In [1]: import numpy as np

In [2]: np.set_printoptions(suppress=True, linewidth=200)

In [3]: rng = np.random.default_rng(8346)

In [4]: feats = np.triu(rng.random((4, 4)) < 0.6, 1).astype(int)

In [5]: feats = feats + feats.T

In [6]: feats
Out[6]: 
array([[0, 0, 0, 1],
       [0, 0, 1, 1],
       [0, 1, 0, 0],
       [1, 1, 0, 0]])

In [7]: print(np.trace(feats))
0

In [8]: np.linalg.matrix_power(feats, 4)
Out[8]: 
array([[2, 3, 0, 0],
       [3, 5, 0, 0],
       [0, 0, 2, 3],
       [0, 0, 3, 5]])

In [9]: round(np.abs(np.linalg.eigvals(feats)).max(), 2)
Out[9]: np.float64(1.62)

In [10]: (feats - feats.T) / 2
Out[10]: 
array([[0., 0., 0., 0.],
       [0., 0., 0., 0.],
       [0., 0., 0., 0.],
       [0., 0., 0., 0.]])

In [11]: print((feats + feats.T) / 2)
[[0. 0. 0. 1.]
 [0. 0. 1. 1.]
 [0. 1. 0. 0.]
 [1. 1. 0. 0.]]

In [12]: print(round(np.linalg.det(feats), 2))
1.0

In [13]: print(np.allclose(feats @ feats.T, feats.T @ feats))
True

In [14]: np.allclose(feats, feats.T)
Out[14]: True

In [15]: np.round(np.linalg.eigvalsh(feats).min(), 2)
Out[15]: np.float64(-1.62)

In [16]: [round(float(np.linalg.det(feats[:i, :i])), 2) + 0 for i in range(1, 5)]
Out[16]: [0.0, 0.0, 0.0, 1.0]

In [17]: np.all(np.linalg.eigvalsh(feats) > 0)
Out[17]: np.False_

In [18]: other = np.array([[4, 0], [4, 2], [1, 1], [1, 2]])

In [19]: np.linalg.matrix_rank(np.vstack([feats, other.T]))
Out[19]: np.int64(4)

In [20]: np.einsum("ik,kj->ij", feats, other)
Out[20]: 
array([[1, 2],
       [2, 3],
       [4, 2],
       [8, 2]])

In [21]: feats @ other
Out[21]: 
array([[1, 2],
       [2, 3],
       [4, 2],
       [8, 2]])

In [22]: np.linalg.norm(feats, axis=1).argmax()
Out[22]: np.int64(1)

In [23]: np.round(np.linalg.norm(feats, 2), 2)
Out[23]: np.float64(1.62)

In [24]: evals, vecs = np.linalg.eigh(feats)

In [25]: vec = np.array([-4, -1, 5, -1])

In [26]: print(np.abs(feats).sum(axis=1).max(), round(np.abs(evals).max(), 2))
2 1.62

In [27]: vec @ feats @ vec / (vec @ vec), np.round(evals[0], 2), np.round(evals[-1], 2)
Out[27]: (np.float64(0.0), np.float64(-1.62), np.float64(1.62))

In [28]: (np.sign(vecs[:, -1].round(6)) == np.sign(vecs[0, -1].round(6))).astype(int)
Out[28]: array([1, 1, 1, 1])

In [29]: vec @ feats @ vec
Out[29]: np.int64(0)

In [30]: np.round(np.linalg.eigvalsh(feats[1:, 1:]), 2)
Out[30]: array([-1.41,  0.  ,  1.41])

In [31]: arr = np.array([[1, 1, 1], [1, 2, 4], [1, 4, 10]])

In [32]: U, s, Vh = np.linalg.svd(arr)

In [33]: s.round(2) + 0
Out[33]: array([11.82,  1.18,  0.  ])

In [34]: np.argmax(s[:-1] / (s[1:] + 1e-6)) + 1
Out[34]: np.int64(2)

In [35]: other = U[:, :2] @ np.diag(s[:2]) @ Vh[:2]

In [36]: round(np.linalg.norm(arr - other) / np.linalg.norm(arr), 2)
Out[36]: np.float64(0.0)

In [37]: other.round(2)
Out[37]: 
array([[ 1.,  1.,  1.],
       [ 1.,  2.,  4.],
       [ 1.,  4., 10.]])

In [38]: np.linalg.matrix_rank(other)
Out[38]: np.int64(2)

In [39]: print(np.linalg.matrix_rank(arr, rtol=0.05))
2

In [40]: round(float(np.abs(arr - other).max()), 2)
Out[40]: 0.0

In [41]: X = np.loadtxt("m.csv", delimiter=",")

In [42]: X
Out[42]: 
array([[ -5.81,  -3.38,   4.95],
       [  1.87,  -3.8 ,  -1.59],
       [ -3.38,  -4.09,   0.94],
       [  0.5 ,  -1.32,   7.59],
       [ 15.53,  -0.83,  -0.79],
       [  4.16,  -2.57,   1.  ],
       [ -1.11,  -2.03,   6.29],
       [ -6.32,  -2.49,   8.26],
       [  1.39,  -2.53,   2.99],
       [-20.61,  -3.47,  14.52],
       [ -0.79,  -3.1 ,   2.52],
       [-15.47,  -3.67,  10.41],
       [ -6.06,  -2.66,   7.51],
       [  4.85,  -2.45,   0.92],
       [  7.53,  -4.07,  -6.27],
       [  7.99,  -3.95,  -6.16],
       [ -1.22,  -3.32,   2.06]])

In [43]: round(float(np.linalg.norm(X, 1)), 2), round(np.linalg.norm(X, np.inf), 2)
Out[43]: (104.59, np.float64(38.6))

In [44]: round(float(np.linalg.norm(X[16], 1)), 2), round(float(np.linalg.norm(X[16], np.inf)), 2)
Out[44]: (6.6, 3.32)

In [45]: print(np.round(np.linalg.norm(X) ** 2 / np.linalg.norm(X, 2) ** 2, 2))
1.2

In [46]: np.linalg.norm(X, axis=2)
AxisError: axis 2 is out of bounds for array of dimension 2


In [47]: round(X[16] @ X[5], 2)
Out[47]: np.float64(5.52)

In [48]: round(np.linalg.norm(X, 2), 2)
Out[48]: np.float64(41.16)

In [49]: A = np.array([[2, 0, 0], [0, 0, 0], [0, 0, 2]])

In [50]: A
Out[50]: 
array([[2, 0, 0],
       [0, 0, 0],
       [0, 0, 2]])

In [51]: round(float(np.linalg.norm(A, 2) / np.linalg.norm(A)), 2)
Out[51]: 0.71

In [52]: print([round(float(x), 2) for x in np.linalg.svd(A, compute_uv=False)[:3]])
[2.0, 2.0, 0.0]

In [53]: np.linalg.cond(A) > 100
Out[53]: np.True_

In [54]: np.argsort(-np.linalg.norm(A, axis=0).round(6), kind="stable")[:3]
Out[54]: array([0, 2, 1])

In [55]: np.round(np.linalg.svd(A, compute_uv=False), 2)
Out[55]: array([2., 2., 0.])

In [56]: A @ A.T
Out[56]: 
array([[4, 0, 0],
       [0, 0, 0],
       [0, 0, 4]])

In [57]: print(np.round(np.linalg.pinv(A), 2))
[[0.5 0.  0. ]
 [0.  0.  0. ]
 [0.  0.  0.5]]

In [58]: evals, vecs = np.linalg.eigh(A)

In [59]: vecs @ np.diag(evals) @ vecs.T
Out[59]: 
array([[2., 0., 0.],
       [0., 0., 0.],
       [0., 0., 2.]])

In [60]: np.round(np.linalg.eigvalsh(A @ A), 2)
Out[60]: array([0., 4., 4.])

In [61]: evals.sum(), np.trace(A)
Out[61]: (np.float64(4.0), np.int64(4))

In [62]: vecs.T @ A @ vecs
Out[62]: 
array([[0., 0., 0.],
       [0., 2., 0.],
       [0., 0., 2.]])

In [63]: np.round(np.trace(np.linalg.pinv(A) @ A), 2)
Out[63]: np.float64(2.0)

In [64]: other = np.array([[-4, -6], [3, -7], [-4, 4]])

In [65]: np.einsum("ij,ij->", A, other)
ValueError: operands could not be broadcast together with remapped shapes [original->remapped]: (3,3)->(3,3) (3,2)->(3,2) 


In [66]: np.linalg.matrix_rank(np.vstack([A, other.T]))
Out[66]: np.int64(3)

In [67]: E = np.load("data.npy")

In [68]: print(E)
[[-3.  2.  0.  0.]
 [ 2.  2.  2.  0.]
 [ 0.  2.  0.  2.]
 [ 0.  0.  2. -1.]]

In [69]: evals, vecs = np.linalg.eigh(E)

In [70]: vec = np.array([-1, 0, -3, 0])

In [71]: vec @ E @ vec
Out[71]: np.float64(-3.0)

In [72]: np.round(np.linalg.eigvalsh(E[1:, 1:]), 2)
Out[72]: array([-2.91,  0.39,  3.52])

In [73]: vec @ E @ vec / (vec @ vec), round(float(evals[0]), 2), round(evals[-1], 2)
Out[73]: (np.float64(-0.3), -3.92, np.float64(3.89))

In [74]: (np.sign(vecs[:, -1].round(6)) == np.sign(vecs[0, -1].round(6))).astype(int)
Out[74]: array([1, 1, 1, 1])

In [75]: other = np.array([[2, 1], [0, 1]])

In [76]: W2 = np.kron(other, E)

In [77]: W2
Out[77]: 
array([[-6.,  4.,  0.,  0., -3.,  2.,  0.,  0.],
       [ 4.,  4.,  4.,  0.,  2.,  2.,  2.,  0.],
       [ 0.,  4.,  0.,  4.,  0.,  2.,  0.,  2.],
       [ 0.,  0.,  4., -2.,  0.,  0.,  2., -1.],
       [-0.,  0.,  0.,  0., -3.,  2.,  0.,  0.],
       [ 0.,  0.,  0.,  0.,  2.,  2.,  2.,  0.],
       [ 0.,  0.,  0.,  0.,  0.,  2.,  0.,  2.],
       [ 0.,  0.,  0., -0.,  0.,  0.,  2., -1.]])

In [78]: np.linalg.matrix_rank(W2)
Out[78]: np.int64(8)

In [79]: np.round(np.linalg.norm(W2, 2), 2), round(np.linalg.norm(other, 2) * np.linalg.norm(E, 2), 2)
Out[79]: (np.float64(8.97), np.float64(8.97))

In [80]: W2.shape
Out[80]: (8, 8)

In [81]: th = np.radians(180)

In [82]: Rm = np.eye(4)

In [83]: Rm[3, 3] = Rm[1, 1] = np.cos(th)

In [84]: Rm[3, 1], Rm[1, 3] = -np.sin(th), np.sin(th)

In [85]: Rm.round(2) + 0
Out[85]: 
array([[ 1.,  0.,  0.,  0.],
       [ 0., -1.,  0.,  0.],
       [ 0.,  0.,  1.,  0.],
       [ 0.,  0.,  0., -1.]])

In [86]: other = E @ Rm.T

In [87]: np.abs(other - E).max(axis=0)
Out[87]: array([0., 4., 0., 4.])

In [88]: np.round(np.linalg.det(Rm), 2), np.trace(Rm)
Out[88]: (np.float64(1.0), np.float64(0.0))

In [89]: print(np.allclose(E @ E.T, other @ other.T))
True

In [90]: np.round(np.linalg.svd(E, compute_uv=False), 2), np.round(np.linalg.svd(other, compute_uv=False), 2)
Out[90]: (array([3.92, 3.89, 2.66, 0.69]), array([3.92, 3.89, 2.66, 0.69]))

In [91]: np.allclose(np.linalg.norm(E, axis=1), np.linalg.norm(other, axis=1))
Out[91]: True

In [92]: round(np.linalg.det(E), 2)
Out[92]: np.float64(28.0)

In [93]: np.round(np.sort(np.abs(np.linalg.eigvals(E))), 2)
Out[93]: array([0.69, 2.66, 3.89, 3.92])

In [94]: np.allclose(E @ E.T, E.T @ E)
Out[94]: True

In [95]: np.all(np.linalg.eigvalsh(E) > 0)
Out[95]: np.False_

In [96]: round(np.linalg.eigvalsh(E).min(), 2)
Out[96]: np.float64(-3.92)

In [97]: data = np.load("run7.npy")

In [98]: data
Out[98]: 
array([[0, 1, 1],
       [3, 1, 2],
       [1, 1, 2]])

In [99]: u = np.array([0, 2, -2])

In [100]: other = data + np.outer(u, np.eye(3)[2])

In [101]: round(float(np.linalg.det(other) / np.linalg.det(data)), 2), round(float(1 + np.linalg.solve(data, u)[2]), 2)
Out[101]: (-3.0, -3.0)

In [102]: np.linalg.matrix_rank(other - data)
Out[102]: np.int64(1)

In [103]: evals, vecs = np.linalg.eig(data)

In [104]: round(float(np.prod(evals)), 2)
Out[104]: -2.0

In [105]: evals.round(2)
Out[105]: array([ 3.9 , -1.29,  0.4 ])

In [106]: proj = np.triu(np.array([[3, -3, -3], [3, 3, 1], [3, 0, 3]]), 1) + np.eye(3)

In [107]: other = proj @ data @ np.linalg.inv(proj)

In [108]: other
Out[108]: 
array([[-12., -41.,  -6.],
       [  4.,  14.,   2.],
       [  1.,   4.,   1.]])

In [109]: np.linalg.matrix_rank(other)
Out[109]: np.int64(3)

In [110]: lab = rng.permutation(3)

In [111]: lab
Out[111]: array([1, 0, 2])

In [112]: other = data[lab][:, lab]

In [113]: print(np.diag(other))
[1 0 2]

In [114]: print(np.allclose(other, data))
False

In [115]: round(np.linalg.det(other), 2), np.round(np.linalg.det(data[lab]), 2)
Out[115]: (np.float64(-2.0), np.float64(2.0))

In [116]: u = np.array([-3, 2])

In [117]: np.convolve(data[0], u)
Out[117]: array([ 0, -3, -1,  2])

In [118]: np.array([np.convolve(row, u, "same") for row in data])
Out[118]: 
array([[ 0, -3, -1],
       [-9,  3, -4],
       [-3, -1, -4]])

In [119]: np.polyval(u, data[0])
Out[119]: array([ 2, -1, -1])

In [120]: np.cross(data[0, :3], data[2, :3])
Out[120]: array([ 1,  1, -1])

In [121]: M = np.load("block6.npy")

In [122]: M
Out[122]: 
array([[-1,  0,  1,  2],
       [ 3,  4,  5,  6],
       [ 7,  8,  9, 10],
       [11, 12, 13, 14]])

In [123]: round(float(np.linalg.norm(M, 2) / np.linalg.norm(M)), 2)
Out[123]: 1.0

In [124]: U, s, Vh = np.linalg.svd(M)

In [125]: np.argmax(s[:-1] / (s[1:] + 1e-6)) + 1
Out[125]: np.int64(2)

In [126]: other = U[:, :2] @ np.diag(s[:2]) @ Vh[:2]

In [127]: np.round(np.linalg.norm(M - other, 2), 2), round(float(s[2]), 2)
Out[127]: (np.float64(0.0), 0.0)

In [128]: print(round(np.abs(M - other).max(), 2))
0.0

In [129]: np.round(np.poly(M), 2) + 0
Out[129]: array([  1., -26., -80.,   0.,   0.])

In [130]: round(np.linalg.det(M[::-1]), 2)
Out[130]: np.float64(0.0)

In [131]: print(np.einsum("ij,ji->", M, M))
836

In [132]: print(np.einsum("ii->", M))
26

In [133]: round(np.linalg.det(2 * M), 2), round(np.linalg.det(M), 2)
Out[133]: (np.float64(0.0), np.float64(0.0))

In [134]: print(np.kron(np.eye(2, dtype=int), M))
[[-1  0  1  2  0  0  0  0]
 [ 3  4  5  6  0  0  0  0]
 [ 7  8  9 10  0  0  0  0]
 [11 12 13 14  0  0  0  0]
 [ 0  0  0  0 -1  0  1  2]
 [ 0  0  0  0  3  4  5  6]
 [ 0  0  0  0  7  8  9 10]
 [ 0  0  0  0 11 12 13 14]]
